In [1]: import numpy as np

In [2]: np.set_printoptions(precision=1, suppress=True, linewidth=140, sign=" ")

In [3]: mat = np.load("out7.npy")

In [4]: mat
Out[4]: 
array([[  8.8,  10.3,  -0.4,   5.1,   6.1, -15.1, -14.3,  14.6,  -5.4,   0.4],
       [ 11. ,   9.9,   0.2,   6.5,   4.8, -15.9, -16.6,  12.8,  -5.4,  -2.3],
       [  7.8,  10.6,  -1.2,   5.5,   5.4, -15.2, -14.6,  14.8,  -4.7,  -0.6],
       [  8.8,   8.2,  -1.9,   4.9,   4.8, -14.7, -17.6,  15.7,  -5. ,  -0.9],
       [  9.7,  10.4,  -1.5,   4.8,   5.4, -15.4, -17.2,  14.6,  -4.7,   0.1],
       [  9.2,  10.8,   0.5,   4.8,   3.6, -13.5, -14.9,  15.1,  -3.5,  -0.8],
       [  8.8,   8.4,   1.3,   6.9,   3.8, -15.7, -14.6,  16.2,  -5. ,   0.8],
       [ 10.4,  10.3,  -0.9,   5. ,   5.2, -14.2, -16.1,  15.7,  -4.4,  -0.6],
       [ 10.9,  11.6,   1.6,   5.9,   3. , -14.3, -15.6,  16.1,  -5.2,  -1. ],
       [  8.5,   9.1,  -0.8,   4.5,   3.9, -13.8, -13.5,  15.9,  -5. ,  -1.2],
       [  9.7,   9.2,   1.8,   3.3,   5.4, -15.5, -14.5,  14.5,  -3.2,  -0.4],
       [ 10.4,   9.4,   1.7,   2.7,   5.4, -15.4, -14.8,  14.3,  -3.1,   0.4],
       [ 10.5,  11.7,  -2.2,   4.3,   3.9, -13.6, -16.1,  14.4,  -4. ,  -0.4],
       [ 10.3,  10.7,  -1.3,   4.8,   3.3, -14. , -14.3,  15.8,  -6.4,   0.4],
       [  9.8,  10.3,   0.1,   4.9,   4. , -13.9, -17.4,  16.6,  -4.3,  -0.3],
       [ 11.2,   9.2,   1.9,   4.9,   3.8, -14.6, -14.3,  15.5,  -5.5,  -0.5],
       [ 11.1,  10.5,   0.1,   4.3,   4.9, -15.2, -13.4,  14.9,  -4.9,  -1.8],
       [ 11.4,   9.4,   0.1,   2.4,   5.1, -12.6, -16.8,  16.4,  -5.7,   1.9],
       [ 10.1,  10.7,  -1. ,   4.1,   6.1, -14.9, -14.6,  14.3,  -3.6,  -0.1],
       [  9.2,  10.1,  -0.1,   4.5,   6.2, -15.3, -14.4,  15.2,  -4.2,   0.6],
       [  9.2,   9.7,  -0.2,   4.4,   5.6, -15.2, -17. ,  15.6,  -4.4,  -1.5],
       [ 11.8,  10. ,   2. ,   5.3,   5.2, -13.8, -15.3,  15.7,  -6.7,  -0.5],
       [ 10. ,  10.6,  -0.2,   2.7,   4.2, -16.4, -13.9,  15.1,  -3.4,  -0.4],
       [ 10. ,   8. ,   0.6,   6.9,   5.6, -15.4, -14. ,  15.3,  -5.1,   0.1],
       [ 10.5,   9.5,  -2.2,   5.9,   6.3, -13.5, -14.9,  14.7,  -5.7,   2.1],
       [ 10.3,  10. ,  -1. ,   5.9,   4.8, -15.3, -15.4,  16.8,  -5.1,  -1.5],
       [  9.9,  10.8,  -1.1,   5.4,   5. , -14.8, -13.3,  14.8,  -5.7,   0. ],
       [  8.9,  11.7,  -0.2,   4.7,   5.3, -15. , -16.7,  14.8,  -5.3,  -0.4],
       [  8.7,  10.3,  -0.1,   4.4,   4.9, -16.2, -15.2,  15.9,  -3.7,  -1.1],
       [ 10.1,   9.5,   0.1,   5.1,   4.8, -15.4, -15.3,  15. ,  -6.3,   0.7],
       [  8.9,  10.3,  -0.3,   4.9,   5.7, -14.5, -14.6,  15.2,  -4.7,  -0.3],
       [ 10.7,   9.9,  -0.9,   4.9,   4.3, -16.7, -14.9,  16. ,  -4.2,  -0.2],
       [ 10.9,  10.2,  -0.9,   4.7,   6.7, -13.6, -15.3,  14.6,  -4.7,   0.5],
       [ 11.2,  10.5,  -0.6,   5.2,   5.9, -14.2, -15.7,  15.7,  -5.2,  -0.3],
       [ 10.2,  10.7,  -0.2,   5.7,   5.7, -15.9, -16.4,  16.1,  -5.7,   0.2]])

In [5]: lab = mat[:, 8] > np.median(mat[:, 8])

In [6]: f = mat[lab].mean(axis=0) - mat[~lab].mean(axis=0)

In [7]: np.round((((mat - mat.mean(axis=0)) @ f > 0) == lab).mean(), 1)
Out[7]: np.float64(0.9)

In [8]: f.round(1) + 0
Out[8]: array([-0.4,  0.4, -0.2, -1. ,  0.3, -0.3,  0. , -0.3,  1.4, -0.3])

In [9]: lab.astype(int)
Out[9]: 
array([ 0,  0,  1,  0,  1,  1,  0,  1,  0,  0,  1,  1,  1,  0,  1,  0,  1,  0,  1,  1,  1,  0,  1,  0,  0,  0,  0,  0,  1,  0,  1,  1,  1,
        0,  0])

In [10]: M = np.loadtxt("x.csv", delimiter=",")

In [11]: M
Out[11]: 
array([[ -5.4,  10.8,  -5.6,  15.3, -13.7,  -3.3,   4.1,  -6.8,   9.4,   9.6, -10.4,  -0.9],
       [ -7.3,   9.8,  -4.2,  15.6, -14.2,  -4.8,   4.4,  -6.2,  10.7,  10.8, -10.4,  -0.8],
       [ -4.4,  12.5,  -5.2,  15.7, -17.5,  -4.4,   5.6,  -7.1,   9.7,   7.3,  -9.5,  -1.1],
       [ -6.2,  10.4,  -4.4,  16.9, -12.7,  -3. ,   4.5,  -5.5,  11.1,  11. , -11.6,   0.1],
       [ -4.8,  10.7,  -3.9,  14.5, -14.4,  -5.3,   7.3,  -4.2,  10.9,   9.8,  -9.9,  -0.7],
       [ -5.5,   9.3,  -4.8,  15.1, -15.4,  -4.3,   4.7,  -6.4,  10.6,  10.7, -10.3,  -0.9],
       [ -3.8,   9.3,  -7. ,  12.8, -14.4,  -4.4,   5.9,  -5. ,   9. ,  11. ,  -9.9,  -0.7],
       [ -6.1,  10.6,  -4.8,  16.5, -15.7,  -5.6,   3.7,  -5.2,  10.7,   7.8,  -8.4,  -1.4],
       [ -4.1,   8.6,  -5.1,  16.5, -14.9,  -5.6,   5.2,  -3.9,  10. ,  12. ,  -7.5,  -1.8],
       [ -4.2,   9.4,  -6. ,  14. , -15.1,  -5.9,   2.7,  -4.2,   8. ,  10.5, -11.6,   1.2],
       [ -4.3,  11.1,  -3.6,  14.3, -15.5,  -5.5,   5. ,  -5.3,  11. ,  10.2,  -9.4,   0.4],
       [ -5.8,   9.7,  -5.8,  14.2, -15.3,  -5.3,   5.6,  -5.7,   9.3,   8.8,  -9.8,   3.2],
       [ -7.7,  10.3,  -3.6,  12.8, -14.8,  -6.2,   5.4,  -4. ,  10.8,  10. , -11.4,   0.4],
       [ -5.2,  10.8,  -6.5,  15.7, -14.6,  -3.9,   5.8,  -5. ,   8.5,   9.2, -12.4,   1.2],
       [ -6.1,   9.9,  -5.5,  16.3, -14.1,  -5.7,   4.7,  -4.4,   9.1,  10.1, -12.3,   0.1],
       [ -5.7,  10. ,  -5.4,  16. , -15.2,  -7. ,   6.2,  -6.8,  10.3,  11.4,  -9. ,  -0.2],
       [ -3.4,  11.6,  -7.6,  15.2, -15.8,  -5.4,   4.2,  -4.4,   9.9,  10.4, -12.1,   1.9],
       [ -4.1,  11.4,  -4.9,  16.3, -16.1,  -5.9,   4.1,  -4.7,  11. ,   8.7, -10.2,  -0.2],
       [ -3.7,  11. ,  -6.2,  15.6, -15.1,  -3.4,   4.9,  -3.2,   7.3,   7.8,  -9.7,   0. ],
       [ -3.6,  10.1,  -3.1,  14.6, -15.4,  -5.9,   4.8,  -4.9,  12. ,  10.9, -10.6,   1.2],
       [ -5.7,  10.9,  -6.6,  15.7, -14.8,  -6.4,   4.9,  -5.2,  11.9,  10.7, -12.1,   0.5],
       [ -5.7,  11.9,  -5.1,  16.1, -16.2,  -7.5,   5.7,  -4.9,  10.1,  10.4, -11. ,   0.3],
       [ -4.9,   9.6,  -4.1,  16.2, -13.8,  -5.1,   5.1,  -5.9,  11.3,  10.6, -10. ,  -3.2],
       [ -5.5,   8.3,  -2.8,  14.9, -13.8,  -4.7,   6.6,  -6.6,  11.9,  10.5,  -9.8,   1.3],
       [ -4.2,  10.3,  -6.7,  15.8, -14.6,  -4.4,   6.2,  -3.6,  10.3,   8.9, -11.1,   0.9],
       [ -5.8,   9. ,  -4.2,  16.4, -14.3,  -3.5,   6.5,  -5.5,   8.9,  11.2, -12. ,   0. ],
       [ -5.6,  11.6,  -4.8,  14.9, -15.5,  -5.9,   5.7,  -3.9,   8.6,  11.8, -12. ,  -0.3],
       [ -5.6,  10.6,  -6.8,  14.4, -13.8,  -6.4,   5.4,  -6. ,   9.2,   8.7, -11.1,   0. ],
       [ -4.5,   9.7,  -4.6,  14.5, -16.2,  -3.8,   3.9,  -3.7,  10.5,  11.2,  -9.9,  -0.9],
       [ -3.6,   8.3,  -4. ,  14.3, -14.5,  -5.1,   5.1,  -4.8,   9.9,  10.3, -11. ,  -1.3],
       [ -7.3,   8.9,  -6.4,  14.6, -16.4,  -5.5,   3.7,  -6.2,   9.1,   8.9,  -9.5,  -1.1],
       [ -4.1,   9.6,  -3.2,  15.2, -14.7,  -5.2,   4.7,  -6.2,  10.7,  10.2, -11. ,   1.2],
       [ -3.5,   9.1,  -4.5,  14.8, -14.8,  -3.4,   3.9,  -4.3,  11.7,  10.6, -10.3,   0.4],
       [ -6.2,   9.4,  -4.4,  15.7, -12.8,  -5.4,   6.6,  -5.4,  10.1,  10.7,  -9.8,  -0.3],
       [ -4.5,   9.5,  -4.3,  16.2, -14.1,  -6. ,   6.1,  -5.1,  10.6,   9.5, -10.3,   0.4],
       [ -4.7,  10.2,  -4.5,  15.4, -15.4,  -5.1,   4.1,  -5.8,   8. ,   9.3,  -9.3,   0.2],
       [ -4.8,   9.3,  -6.4,  15.1, -14. ,  -4.9,   4.2,  -5.6,   9.2,   9.8, -10.9,   0.6],
       [ -5.2,   9.6,  -4.2,  14.1, -14.4,  -4.5,   5.2,  -5.2,   9.4,   9.8, -10.4,   1.5],
       [ -5.4,   9.8,  -4.5,  13.7, -15.7,  -4.7,   5.6,  -6.4,   8.5,   8.9,  -9.9,  -2. ],
       [ -5.5,  10.5,  -7.1,  14.8, -14.8,  -4.7,   4.2,  -4.2,  10.6,  10.3, -11.5,   0.2],
       [ -6. ,   9.5,  -6.7,  14.9, -14.3,  -3.7,   5.6,  -5.1,  10.9,   9.9, -11. ,   0.8],
       [ -4.5,  10.4,  -5.4,  15. , -14.3,  -6.6,   4.1,  -5.3,   9.3,  10.9, -10.6,  -0.3],
       [ -5.8,  10.3,  -5.4,  15.3, -16.6,  -3.8,   5.5,  -5.5,  10.6,   9.6, -10.4,  -0.6],
       [ -4.6,  11.1,  -5. ,  13.4, -15.7,  -4.8,   4.1,  -4.4,  11.1,  10.2, -10.4,   0.9],
       [ -5.7,  10.5,  -4.3,  15. , -14.2,  -4.6,   5.3,  -4.8,  10.4,  10.5, -10.4,  -0.3],
       [ -5.8,   9.1,  -5.1,  12.3, -14.8,  -4.4,   4.1,  -5.6,  10.3,  10.1, -11.5,   0.9],
       [ -3.9,  11.6,  -4.7,  15.8, -14.7,  -7.4,   4.7,  -6.3,   9.5,  11.2, -11. ,  -0.4],
       [ -3.3,   9.2,  -7. ,  14. , -14.9,  -4.7,   5.9,  -5.2,   9.4,  11.2, -10.6,  -1.2],
       [ -4.2,  11. ,  -5.4,  13.8, -15.5,  -4.4,   5.7,  -5. ,   9.9,   9.7,  -9.6,   1.1],
       [ -6.1,  11.1,  -3.5,  15.9, -15.1,  -5.2,   5.7,  -4.7,  10.8,  10.2, -11. ,  -0.9],
       [ -4.2,   9.6,  -6.6,  15.7, -16.9,  -6.2,   3.7,  -5.9,  10.1,  10.4, -10.2,   1.2]])

In [12]: B = np.c_[M[:, :10] @ np.array([[-9, 1, 9, 2, 8, -6, 4, -7, 9, -6],
    ...:     [3, 1, 5, 3, 7, 5, 5, 5, 4, -5],
    ...:     [2, -7, -1, 2, -9, -6, -4, 6, 3, -3],
    ...:     [-9, -8, -2, 5, 2, -8, 7, -7, -3, 9],
    ...:     [-3, -1, -4, 6, -7, -6, -7, -7, -4, -9],
    ...:     [-4, 0, 6, -6, -7, -4, -6, 6, -8, -5],
    ...:     [-8, -4, 8, 6, 8, 9, 2, 5, 8, 1],
    ...:     [-8, -3, -9, -2, 4, 1, 5, 3, 4, -9],
    ...:     [-7, 8, -7, -8, -8, 9, -5, 1, -9, 1],
    ...:     [0, -9, -8, -6, -1, 4, -6, 0, 2, 3]]), np.array([0, -2, -1, -3, 1, 2, 1, 2, -1, 3, 2, 1, 3, 2, 3, 3, -2, -1, -2, -3, -1, 0, -3, -2, 0, -1, -2, 0, -1, 1, -2, 3, -2, 2, 0, 2, 2, 0, -2, 1, 1, -2, 2, 0, 0, -3, 2, 3, -1, 1, -3])]

In [13]: B
Out[13]: 
array([[ -57.8,  -71.3,  -33.2,  -70.1,  153.2,  246.1,  147.2,   36.7,  -46.7,  376.2,    0. ],
       [ -52.4,  -89.3,  -86. ,  -83.6,  126.2,  270.5,  133.5,   50.4,  -55. ,  402.9,   -2. ],
       [ -60.4,  -52.8,   22.7,  -55.4,  215.3,  276.9,  207.9,   64.7,   -3.4,  401.4,   -1. ],
       [ -93.5,  -99.2,  -80.6,  -80.5,  120.7,  247.5,  130. ,   38.7,  -67.2,  377.9,   -3. ],
       [ -99.7,  -86. ,  -47.5,  -61.2,  183.1,  296.1,  164.3,   66. ,    7.5,  359. ,    1. ],
       [ -65.3,  -79.1,  -57.2,  -91.8,  148.9,  271.2,  143.2,   47.4,  -38. ,  401.9,    2. ],
       [ -76.5,  -69.1,  -33.9,  -82.3,  199.1,  286. ,  151.9,   39.4,    4.6,  357. ,    1. ],
       [ -64.8,  -62. ,  -61.8,  -67.9,  166.1,  258.6,  187.9,   41.3,  -40.7,  400.4,    2. ],
       [-109.3, -114. ,  -85.1,  -78.9,  183.8,  258.9,  169.3,   20.6,   -2.9,  393.8,   -1. ],
       [ -47.1,  -78.4,  -68.4,  -79.8,  191.5,  244.5,  174.7,   21.6,    1.2,  367.6,    3. ],
       [ -70. ,  -74.8,  -50.1,  -79.6,  171.9,  283. ,  161.6,   59.5,   -1.8,  371.1,    2. ],
       [ -55.3,  -63.9,  -36.3,  -65.3,  185.1,  281.1,  170.2,   50.4,  -13.9,  388.3,    1. ],
       [ -39.8,  -73. ,  -94.2,  -85.3,  146.3,  312.3,  142.3,   86.4,  -18.5,  367.1,    3. ],
       [ -81.6,  -82.9,  -24.4,  -55.1,  202.6,  262.3,  183.6,   42.8,  -12.3,  375.8,    2. ],
       [ -74.1,  -97.7,  -77.6,  -58.8,  178.3,  256.3,  175.4,   29. ,  -20.4,  389.4,    3. ],
       [ -67.2,  -95.3,  -61.6,  -61.4,  189. ,  295.1,  167.7,   30.8,   -6.2,  428.1,    3. ],
       [ -85.3,  -62.4,  -43.9,  -81.2,  227.6,  282.9,  198.7,   25.7,    1.5,  376.1,   -2. ],
       [ -85.7,  -65.3,  -50.1,  -69.7,  195. ,  266.8,  199.9,   36.9,  -10.9,  386.9,   -1. ],
       [ -92.3,  -80.8,   -8.8,  -48.4,  224.1,  231.6,  210.8,   42. ,    9.2,  343.5,   -2. ],
       [ -88.3,  -79.8,  -70.5,  -89.9,  160. ,  279.8,  153.6,   48.6,   -3.7,  373.5,   -3. ],
       [ -81.4,  -64.5,  -83.7,  -83.4,  182.4,  305.9,  170.1,   30.9,  -31.5,  401.7,   -1. ],
       [ -66.6,  -91.6,  -63.3,  -56.8,  216.5,  301.6,  202.2,   48.4,   13.4,  409.3,    0. ],
       [ -92. ,  -90.1,  -69.8,  -72. ,  145.8,  259.7,  146. ,   29.4,  -33.9,  390.5,   -3. ],
       [ -88.4,  -88.9,  -63.1,  -77.2,  119.3,  275.6,  117.5,   52.4,  -36.3,  391.1,   -2. ],
       [-118.4,  -70.5,  -40.5,  -64.5,  207.3,  276.2,  190.2,   36.4,  -10.2,  365. ,    0. ],
       [ -90.2, -123.4,  -50. ,  -64.2,  159.4,  251.5,  148.3,   49.6,  -20.5,  394.7,   -1. ],
       [ -63. , -112.6,  -64.7,  -66.7,  208.6,  289.8,  181.1,   62.6,   22.3,  377.9,   -2. ],
       [ -53.6,  -57.1,  -39.4,  -46.8,  197.7,  280.8,  176.2,   27. ,  -11.4,  381.5,    0. ],
       [ -81.4,  -83.7,  -73. , -111.4,  163.5,  270.2,  156.2,   60.4,  -19.5,  368.9,   -1. ],
       [ -87.2,  -86.7,  -55.8,  -76. ,  163.2,  251.5,  150.2,   34.5,   -2.2,  365.9,    1. ],
       [ -24.3,  -57.5,  -60.9,  -84.7,  167.1,  274.9,  168.4,   45.8,  -42.8,  420.3,   -2. ],
       [ -75.5,  -85.4,  -51.6,  -73. ,  149.9,  252.4,  148.6,   38.4,  -16.4,  383.1,    3. ],
       [-104.1,  -71. ,  -69.1, -108.3,  143. ,  256. ,  141.3,   40.9,  -36.7,  358.5,   -2. ],
       [ -86.4, -104.5,  -71.9,  -53.5,  154.3,  271.1,  143.2,   38.2,  -22.4,  384.3,    2. ],
       [-101.3,  -90.2,  -56.2,  -51.7,  176.4,  262.5,  171.5,   28.3,   -7.6,  386.2,    0. ],
       [ -50.5,  -89.5,  -32. ,  -56.2,  184.9,  236.1,  179.8,   37.4,   -2.6,  385.6,    2. ],
       [ -69.2,  -72.1,  -52.7,  -69.6,  174.6,  250.7,  161.6,   18. ,  -27.3,  381.1,    2. ],
       [ -64.3,  -82.8,  -48. ,  -71.3,  159.7,  261.4,  149.1,   54.1,  -13.9,  365.6,    0. ],
       [ -41.5,  -73.3,  -16.2,  -62.9,  178.4,  267.9,  162.7,   62.9,   -3.1,  383.4,   -2. ],
       [ -77.4,  -61. ,  -73.7,  -93.3,  181.2,  287.5,  166.9,   39.2,  -34.4,  375.2,    1. ],
       [ -87.6,  -63.5,  -59.4,  -88.8,  161.9,  288.1,  148.7,   46.5,  -47.9,  382. ,    1. ],
       [ -60.3,  -86.2,  -67.3,  -64.4,  188. ,  262.5,  170.1,   20.5,   -0.4,  381.7,   -2. ],
       [ -74.6,  -70.6,  -39.8,  -90.2,  175.3,  288.9,  168.9,   67.6,  -30.5,  400. ,    2. ],
       [ -64.9,  -56.2,  -60.6, -100.9,  172.4,  292.5,  159.1,   63.4,  -15.3,  358.4,    0. ],
       [ -76.6,  -89. ,  -66.5,  -75.9,  157.7,  274.6,  150.5,   55.9,  -23. ,  370.8,    0. ],
       [ -39.5,  -52.7,  -63.1, -102.6,  140.1,  283.3,  126.9,   60.6,  -35.7,  365.6,   -3. ],
       [ -61.7,  -95.8,  -51.4,  -49.6,  203.8,  267.3,  182.3,   19.1,   17.1,  395.5,    2. ],
       [ -90.6,  -75.8,  -34.7,  -80.8,  206.2,  281.3,  162.9,   28.5,    5.5,  374.1,    3. ],
       [ -75. ,  -66.2,  -25.7,  -77. ,  195.6,  287. ,  170. ,   60.9,    1.7,  361.8,   -1. ],
       [ -79.4,  -96.7,  -67.8,  -69.8,  164.5,  281.9,  166. ,   65.6,  -16.7,  386. ,    1. ],
       [ -65.5,  -67. ,  -55.4,  -87.7,  200.9,  273.3,  188. ,   19.9,  -13.2,  419.5,   -3. ]])

In [14]: np.linalg.matrix_rank(B)
Out[14]: np.int64(11)

In [15]: np.linalg.norm(np.linalg.qr(M)[0].T @ B, axis=0) ** 2 / ((B ** 2).sum(axis=0) + 1e-12)
Out[15]: array([ 1. ,  1. ,  1. ,  1. ,  1. ,  1. ,  1. ,  1. ,  1. ,  1. ,  0.1])

In [16]: np.round(np.linalg.norm(B - M @ np.linalg.lstsq(M, B)[0], axis=0), 1) + 0
Out[16]: array([  0. ,   0. ,   0. ,   0. ,   0. ,   0. ,   0. ,   0. ,   0. ,   0. ,  12.8])
